$ python3 -q
>>> import numpy as np
>>> np.set_printoptions(precision=3, suppress=True, linewidth=200, sign=" ")
>>> def rd(a):
...     return np.round(a, 3) + 0
... 
>>> E = np.load("m.npy")
>>> E
array([[ 0.,  1.,  1.,  1.,  1.,  1.],
       [ 1.,  0.,  1.,  1.,  1.,  1.],
       [ 1.,  1.,  0.,  1.,  1.,  1.],
       [ 1.,  1.,  1.,  0.,  1.,  1.],
       [ 1.,  1.,  1.,  1.,  0.,  1.],
       [ 1.,  1.,  1.,  1.,  1.,  0.]])
>>> t = np.radians(60)
>>> Rm = np.eye(6)
>>> Rm[1, 1] = Rm[2, 2] = np.cos(t)
>>> Rm[1, 2], Rm[2, 1] = -np.sin(t), np.sin(t)
>>> rd(Rm)
array([[ 1.   ,  0.   ,  0.   ,  0.   ,  0.   ,  0.   ],
       [ 0.   ,  0.5  , -0.866,  0.   ,  0.   ,  0.   ],
       [ 0.   ,  0.866,  0.5  ,  0.   ,  0.   ,  0.   ],
       [ 0.   ,  0.   ,  0.   ,  1.   ,  0.   ,  0.   ],
       [ 0.   ,  0.   ,  0.   ,  0.   ,  1.   ,  0.   ],
       [ 0.   ,  0.   ,  0.   ,  0.   ,  0.   ,  1.   ]])
>>> M2 = E @ Rm.T
>>> rd(np.linalg.det(Rm)), np.trace(Rm)
(np.float64(1.0), np.float64(5.0))
>>> rd(np.linalg.svd(E, compute_uv=False)), rd(np.linalg.svd(M2, compute_uv=False))
(array([ 5.,  1.,  1.,  1.,  1.,  1.]), array([ 5.,  1.,  1.,  1.,  1.,  1.]))
>>> rd(np.abs(M2 - E).max(axis=0))
array([ 0.   ,  1.366,  0.866,  0.   ,  0.   ,  0.   ])
>>> rd(M2)
array([[ 0.   , -0.366,  1.366,  1.   ,  1.   ,  1.   ],
       [ 1.   , -0.866,  0.5  ,  1.   ,  1.   ,  1.   ],
       [ 1.   ,  0.5  ,  0.866,  1.   ,  1.   ,  1.   ],
       [ 1.   , -0.366,  1.366,  0.   ,  1.   ,  1.   ],
       [ 1.   , -0.366,  1.366,  1.   ,  0.   ,  1.   ],
       [ 1.   , -0.366,  1.366,  1.   ,  1.   ,  0.   ]])
>>> q, vecs = np.linalg.qr(E[:, :5])[0], np.linalg.qr(E[:, 5:])[0]
>>> sig = np.linalg.svd(q.T @ vecs, compute_uv=False)
>>> rd(sig)
array([ 0.873])
>>> (sig > 0.9).sum()
np.int64(0)
>>> W0 = np.loadtxt("block19.csv", delimiter=",")
>>> rd(W0)
array([[-0.46 ,  0.085, -0.333, -0.015, -0.539,  0.097,  0.426, -0.177],
       [ 0.177, -0.258, -0.49 , -0.64 ,  0.083, -0.115, -0.256, -0.341],
       [ 0.531,  0.039, -0.247, -0.051, -0.17 , -0.079,  0.529,  0.158],
       [-0.142,  0.726, -0.3  , -0.174,  0.208,  0.413, -0.06 ,  0.011],
       [ 0.142,  0.314,  0.099, -0.166, -0.245,  0.024, -0.463,  0.306],
       [-0.495, -0.091,  0.024, -0.021,  0.081, -0.149, -0.046,  0.222],
       [ 0.283,  0.205, -0.372,  0.39 ,  0.099, -0.242, -0.014,  0.294],
       [ 0.   ,  0.422,  0.348, -0.32 , -0.269, -0.647,  0.081, -0.106],
       [-0.212, -0.081, -0.029, -0.406,  0.438, -0.143,  0.343,  0.554],
       [ 0.212,  0.146,  0.442, -0.158,  0.289,  0.308,  0.357, -0.302],
       [-0.142,  0.206, -0.177,  0.292,  0.455, -0.43 ,  0.029, -0.435]])
>>> q, Rm = np.linalg.qr(W0)
>>> rd(q @ Rm)
array([[-0.46 ,  0.085, -0.333, -0.015, -0.539,  0.097,  0.426, -0.177],
       [ 0.177, -0.258, -0.49 , -0.64 ,  0.083, -0.115, -0.256, -0.341],
       [ 0.531,  0.039, -0.247, -0.051, -0.17 , -0.079,  0.529,  0.158],
       [-0.142,  0.726, -0.3  , -0.174,  0.208,  0.413, -0.06 ,  0.011],
       [ 0.142,  0.314,  0.099, -0.166, -0.245,  0.024, -0.463,  0.306],
       [-0.495, -0.091,  0.024, -0.021,  0.081, -0.149, -0.046,  0.222],
       [ 0.283,  0.205, -0.372,  0.39 ,  0.099, -0.242, -0.014,  0.294],
       [ 0.   ,  0.422,  0.348, -0.32 , -0.269, -0.647,  0.081, -0.106],
       [-0.212, -0.081, -0.029, -0.406,  0.438, -0.143,  0.343,  0.554],
       [ 0.212,  0.146,  0.442, -0.158,  0.289,  0.308,  0.357, -0.302],
       [-0.142,  0.206, -0.177,  0.292,  0.455, -0.43 ,  0.029, -0.435]])
>>> rd(np.abs(np.diag(Rm)))
array([ 1.,  1.,  1.,  1.,  1.,  1.,  1.,  1.])
>>> abs(Rm[0, 0]), rd(np.linalg.norm(W0[:, 0]))
(np.float64(1.0), np.float64(1.0))
>>> rd(q.T @ q)
array([[ 1.,  0.,  0.,  0.,  0.,  0.,  0.,  0.],
       [ 0.,  1.,  0.,  0.,  0.,  0.,  0.,  0.],
       [ 0.,  0.,  1.,  0.,  0.,  0.,  0.,  0.],
       [ 0.,  0.,  0.,  1.,  0.,  0.,  0.,  0.],
       [ 0.,  0.,  0.,  0.,  1.,  0.,  0.,  0.],
       [ 0.,  0.,  0.,  0.,  0.,  1.,  0.,  0.],
       [ 0.,  0.,  0.,  0.,  0.,  0.,  1.,  0.],
       [ 0.,  0.,  0.,  0.,  0.,  0.,  0.,  1.]])
>>> q.shape, Rm.shape
((11, 8), (8, 8))
